In [1]: import numpy as np

In [2]: import numpy.linalg as la

In [3]: np.set_printoptions(precision=3, suppress=True, linewidth=140)

In [4]: A = np.load("m.npy")

In [5]: print(A)
[[ -5.415  -0.008 -16.247  14.302  12.603  -7.203 -12.592]
 [ -1.814  -0.008  -5.58    4.929   4.244  -2.451  -4.339]
 [  0.747  -0.024   2.343  -2.043  -1.773   0.928   1.803]
 [  0.81    0.008   2.442  -2.186  -1.935   1.149   1.972]
 [  4.118   0.026  12.428 -11.056  -9.625   5.542   9.695]
 [ -2.326   0.024  -6.905   6.205   5.332  -3.089  -5.484]
 [  1.68   -0.029   4.825  -4.266  -3.743   2.124   3.718]
 [  0.963   0.094   2.805  -2.475  -2.164   1.209   2.096]
 [  2.194  -0.021   6.613  -5.815  -5.08    2.882   5.096]
 [  4.768   0.038  14.438 -12.806 -11.213   6.438  11.287]
 [  2.033   0.105   5.81   -5.251  -4.541   2.609   4.574]
 [  0.988  -0.003   3.024  -2.63   -2.383   1.335   2.321]
 [  1.722  -0.004   5.051  -4.467  -3.961   2.238   3.867]
 [  0.411   0.081   1.455  -1.273  -1.081   0.75    1.127]
 [ -0.824   0.043  -2.458   2.286   2.008  -1.084  -1.913]
 [  3.58    0.044  10.855  -9.605  -8.447   4.781   8.379]
 [ -4.062  -0.022 -12.204  10.788   9.49   -5.38   -9.48 ]
 [ -2.56   -0.02   -7.543   6.678   5.959  -3.348  -5.818]
 [ -4.061   0.021 -12.38   10.968   9.56   -5.4    -9.68 ]]

In [6]: r0 = np.array([-3, 0])

In [7]: print(np.convolve(A[13], r0))
[-1.233 -0.243 -4.365  3.819  3.243 -2.25  -3.381  0.   ]

In [8]: print(np.cross(A[13, :3], A[9, :3]))
[ 1.114  1.003 -0.371]

In [9]: print(np.polyval(r0, A[13]))
[-1.233 -0.243 -4.365  3.819  3.243 -2.25  -3.381]

In [10]: Ac = A - A.mean(axis=0)

In [11]: left, sigma, Vh = la.svd(Ac, full_matrices=False)

In [12]: print(la.matrix_rank(Ac))
7

In [13]: print(sigma)
[66.517  0.258  0.213  0.177  0.145  0.127  0.083]

In [14]: print(np.abs(left[:, 0]).argmax())
0

In [15]: print(np.searchsorted(np.cumsum(sigma ** 2) / (sigma ** 2).sum(), 0.9) + 1)
1

In [16]: x0 = np.array([2, -2, -1, -3, 1, -3, -2])

In [17]: y = A @ x0

In [18]: print(la.solve(A.T @ A, A.T @ y))
[ 2. -2. -1. -3.  1. -3. -2.]

In [19]: print(la.lstsq(A, y)[0])
[ 2. -2. -1. -3.  1. -3. -2.]

In [20]: rng = np.random.default_rng(86)

In [21]: y = y + 0.1 * rng.normal(size=19)

In [22]: print(y)
[ 21.758   7.431  -2.768  -3.534 -16.798   9.208  -6.12   -3.614  -8.634 -19.795  -7.731  -4.204  -6.447  -2.552   2.707 -14.397  16.519
  10.064  16.605]

In [23]: coef, *_ = la.lstsq(A, y)

In [24]: print(coef.round())
[ 2. -3. -1. -4.  1. -2. -4.]

In [25]: print(coef)
[ 1.961 -3.176 -0.8   -4.117  1.042 -2.12  -3.969]

In [26]: print([round(float(la.norm(la.solve(A.T @ A + lam * np.eye(7), A.T @ y))), 2) for lam in (0, 1, 10, 100)])
[7.27, 0.77, 0.74, 0.72]

In [27]: dist = la.norm(A[:, None] - A[None], axis=-1)

In [28]: print(la.matrix_rank(dist ** 2))
9

In [29]: print(dist.mean(axis=1).argmax())
0

In [30]: print(np.flatnonzero(dist[15] < dist.mean() / 2))
[ 4  8  9 15]

In [31]: print(dist[15].round(6).argsort(kind="stable")[:4])
[15  4  9  8]

In [32]: print((dist + 1e9 * np.eye(19)).round(6).argmin(axis=1))
[18  5  3  2 15 17 12 11 10  4  8  7  6  2  1  4 18  5 16]

In [33]: print(dist.shape)
(19, 19)

In [34]: print(np.unravel_index(dist.round(6).argmax(), dist.shape))
(np.int64(0), np.int64(9))

In [35]: J = np.load("layer7.npy")

In [36]: print(J)
[[3 2 3 2]
 [1 0 1 0]
 [3 2 3 2]
 [1 0 1 0]]

In [37]: G = J.T @ J

In [38]: print(np.round(la.svd(J, compute_uv=False) ** 2, 3) + 0)
[54.833  1.167  0.     0.   ]

In [39]: print(np.round(la.eigvalsh(G)[::-1], 3) + 0)
[54.833  1.167  0.     0.   ]

In [40]: print(np.allclose(G, G.T))
True
